% ipython --no-banner

In [1]: import numpy as np

In [2]: np.set_printoptions(suppress=True, linewidth=140)

In [3]: def tidy(a):
   ...:     return np.round(a, 1) + 0
   ...: 

In [4]: J = np.array([[-17, -38, 0, -16],
   ...:     [-11, -19, 0, -4],
   ...:     [2, 10, 0, -6],
   ...:     [-2, 1, 0, -6]])

In [5]: # rank 3

In [6]: tidy(np.linalg.eigvals(J))
Out[6]: array([  0. , -39. ,   3.7,  -6.8])

In [7]: np.einsum("ij,ji->", J, J)
Out[7]: np.int64(1578)

In [8]: tidy(np.poly(J))
Out[8]: array([   1.,   42.,   93., -982.,    0.])

In [9]: tidy(np.linalg.det(J[::-1]))
Out[9]: np.float64(0.0)

In [10]: np.kron(np.eye(2, dtype=int), J)
Out[10]: 
array([[-17, -38,   0, -16,   0,   0,   0,   0],
       [-11, -19,   0,  -4,   0,   0,   0,   0],
       [  2,  10,   0,  -6,   0,   0,   0,   0],
       [ -2,   1,   0,  -6,   0,   0,   0,   0],
       [  0,   0,   0,   0, -17, -38,   0, -16],
       [  0,   0,   0,   0, -11, -19,   0,  -4],
       [  0,   0,   0,   0,   2,  10,   0,  -6],
       [  0,   0,   0,   0,  -2,   1,   0,  -6]])

In [11]: arr = np.load("x.npy")

In [12]: tidy(arr)
Out[12]: 
array([[ -0.6,  -1.2,   2.3,   0.6],
       [ -0.5,  -1. ,   1.4,   0.7],
       [ -0.5,  -0.9,   1. ,   0.7],
       [ -0.5,  -0.8,   0.9,   0.7],
       [ -0.5,  -0.8,   0.8,   0.7],
       [ -0.4,  -0.6,   0.5,   0.7],
       [ -0.4,  -0.5,   0.4,   0.7],
       [ -0.4,  -0.5,   0.4,   0.7],
       [ -0.2,  -0.2,   0.1,   0.4],
       [  0.3,   0.1,   0. ,  -0.5],
       [  1. ,  -0.1,   0.2,  -1.3],
       [  1. ,  -0.1,   0.3,  -1.3],
       [  4.9,  -2.9,   0.9,  -4.5],
       [  7.4,  -5.4,   1. ,  -6.3],
       [  8.5,  -6.5,   1. ,  -6.9],
       [ 12.8, -11.2,   0.6,  -9.4],
       [ 17.6, -16.6,  -0.2, -11.8],
       [ 20.5, -20.1,  -0.8, -13.1],
       [ 22.5, -22.5,  -1.3, -14.1],
       [ 24.1, -24.3,  -1.7, -14.7],
       [ 28.5, -29.7,  -2.9, -16.6]])

In [13]: dist = np.linalg.norm(arr[:, None] - arr[None], axis=-1)

In [14]: tidy(dist[9])
Out[14]: array([ 2.9,  2.2,  2. ,  1.9,  1.9,  1.6,  1.5,  1.5,  1. ,  0. ,  1.1,  1.1,  6.9, 10.8, 12.4, 19.1, 26.5, 31.2, 34.5, 37. , 44.2])

In [15]: tidy(np.linalg.norm(arr, axis=1))
Out[15]: array([ 2.7,  1.9,  1.6,  1.6,  1.4,  1.1,  1. ,  1. ,  0.5,  0.6,  1.7,  1.7,  7.3, 11.2, 12.8, 19.4, 26.9, 31.6, 34.8, 37.3, 44.5])

In [16]: np.unravel_index(dist.round(6).argmax(), dist.shape)
Out[16]: (np.int64(7), np.int64(20))

In [17]: np.linalg.matrix_rank(dist ** 2)
Out[17]: np.int64(5)

In [18]: dist[9].round(6).argsort(kind="stable")[:4]
Out[18]: array([ 9,  8, 10, 11])

In [19]: dist.mean(axis=1).argmax()
Out[19]: np.int64(20)

In [20]: tidy(dist[:5, :5])
Out[20]: 
array([[0. , 0.9, 1.3, 1.4, 1.5],
       [0.9, 0. , 0.4, 0.5, 0.6],
       [1.3, 0.4, 0. , 0. , 0.2],
       [1.4, 0.5, 0. , 0. , 0.1],
       [1.5, 0.6, 0.2, 0.1, 0. ]])
